$ python -q
>>> import numpy as np
>>> np.set_printoptions(precision=3, suppress=True, linewidth=160)
>>> def rd(a):
...     return np.round(a, 3) + 0
... 
>>> data = np.array([[1, 1, -1, -1, -1, -1, 1, 1],
...     [1, -1, -1, 1, -1, 1, 1, -1],
...     [1, 1, 1, 1, 1, 1, 1, 1]])
>>> rd(np.linalg.norm(data) ** 2 / np.linalg.norm(data, 2) ** 2)
np.float64(3.0)
>>> rd(np.linalg.norm(data, 1)), rd(np.linalg.norm(data, np.inf))
(np.float64(3.0), np.float64(8.0))
>>> data[2] @ data[1]
np.int64(0)
>>> np.linalg.norm(data, axis=1).argmax()
np.int64(0)
>>> rd(np.linalg.norm(data, "nuc"))
np.float64(8.485)
>>> rd(np.linalg.norm(data[2] - data[1]))
np.float64(4.0)
>>> f, g = data[1], data[2]
>>> f @ g
np.int64(0)
>>> pr = (f @ g) / (f @ f) * f
>>> np.linalg.matrix_rank(np.outer(f, g))
np.int64(1)
>>> (g - pr) @ f
np.float64(0.0)
>>> f = np.array([2, 1])
>>> np.convolve(data[0], f)
array([ 2,  3, -1, -3, -3, -3,  1,  3,  1])
>>> A = np.loadtxt("x.csv", delimiter=",")
>>> A
array([[  6.091,  -6.417,  16.545,  -6.276,  20.334, -16.448, -11.716],
       [  2.027,  -3.668,  -9.837,   4.298, -12.855,  25.418,  13.306],
       [ -6.37 ,  -5.334,   6.202,   4.338,  -1.519,  -1.326,   1.881],
       [  1.397,   3.165,   9.217,   5.144,   1.981, -10.865,   6.595],
       [  1.26 ,  -4.916,   0.283,  -8.156,  -1.555,  -3.649,   1.594],
       [-10.092,   9.406,   0.617,   5.549,   2.468,   2.284,  -3.714],
       [  5.454,   6.012,   9.165,  -1.176,  -4.709,  18.319,  15.   ],
       [  0.134,  16.746,  -1.228,  11.898,   6.156,   3.89 ,  -7.029],
       [  4.131,  -5.937,  -2.425,   0.453,   7.845, -11.976,   1.236],
       [  7.97 ,  -0.417,   8.965,  -6.135,  -7.71 ,  -1.569,   8.787],
       [  1.358,  19.112,  -3.184,  -4.337,   8.928,  10.996, -12.623],
       [  6.764,   6.901,   9.436,  18.526,  10.03 ,   0.969,  -0.832],
       [  4.988,   0.578,  15.094,   5.879,  -7.266,   6.646,  -8.107],
       [  1.051,  -5.089,   8.875,  -2.713, -15.431,   7.095,  -1.296],
       [ 11.876,   1.609,   9.343,   6.505,  -4.743, -13.807,   9.034],
       [-12.907,   9.642, -13.08 ,  -7.503,  -5.93 ,  -2.602,   5.232],
       [  1.533,  -7.16 ,   7.628,  11.643,   0.893,   4.53 ,   1.097],
       [  3.734, -11.5  ,   0.143,  -5.843,  -3.516,  -0.624,  -4.802],
       [  0.562,   6.652,  -2.875,   5.495,  -0.405,  -3.553,   2.672],
       [  5.7  ,  -8.588,  -5.139,  -7.215,   0.283,  -5.548,   7.752],
       [  6.854,   0.666,   3.903,   5.659,  -5.342,   6.345,   3.387],
       [-16.34 ,  -7.039,   3.678,  -7.792,  -1.589,   7.244,   7.749],
       [ -3.632,   2.437,   6.976,  17.9  ,   2.705,   6.192,  -1.611],
       [-10.931,   4.337,  -9.157,  -5.951,   6.1  ,  -2.186,  -4.36 ],
       [  7.158,   5.605,   2.615,  -1.916,  -2.396,  -4.101,  -5.635],
       [  2.17 ,   1.195,   2.036,  -6.142,  -9.57 ,   8.871,   8.478],
       [ -2.61 ,   9.729,  -9.615,   6.914,   4.505,  -6.685,  -7.963],
       [  2.228,  -4.993,   1.44 ,   3.392,  -4.883,  -5.544,  -6.234],
       [ -2.4  ,   2.197,   9.844,   4.905,  -7.734,   4.072,   3.894],
       [  1.548,   6.529,  -4.371,  -0.503,   3.34 ,  -8.316,  -0.21 ],
       [-12.641,  -4.538,   6.49 ,  -2.041,  10.009,   9.427, -10.256],
       [ -1.29 ,   0.763, -14.425,  -3.707, -11.837,   2.281,  11.458],
       [ -0.185,   3.854, -11.003,  -7.877,   3.214,  12.351,  -5.806],
       [ -1.392,  -1.475,   9.639,   3.988,  -5.858,   1.636,  -2.117]])
>>> cen = A - A.mean(axis=0)
>>> Uu, s, Vh = np.linalg.svd(cen, full_matrices=False)
>>> (np.sign(Uu[:, 0]) == np.sign(Uu[0, 0])).astype(int)
array([1, 0, 1, 1, 0, 1, 0, 1, 1, 0, 1, 1, 1, 0, 1, 0, 1, 0, 1, 0, 0, 0, 1, 1, 1, 0, 1, 1, 0, 1, 1, 0, 0, 1])
>>> rd(Vh[0] * np.sign(Vh[0, np.abs(Vh[0]).argmax()]))
array([-0.1  , -0.064, -0.274, -0.173, -0.556,  0.61 ,  0.447])
>>> rd(s)
array([61.613, 53.764, 49.806, 40.736, 32.079, 26.717, 25.71 ])
>>> np.abs(Vh[0]).argmax()
np.int64(5)
>>> np.searchsorted(np.cumsum(s ** 2) / (s ** 2).sum(), 0.9) + 1
np.int64(6)
>>> rd(np.abs(Vh[-1]))
array([0.116, 0.05 , 0.015, 0.083, 0.742, 0.223, 0.614])
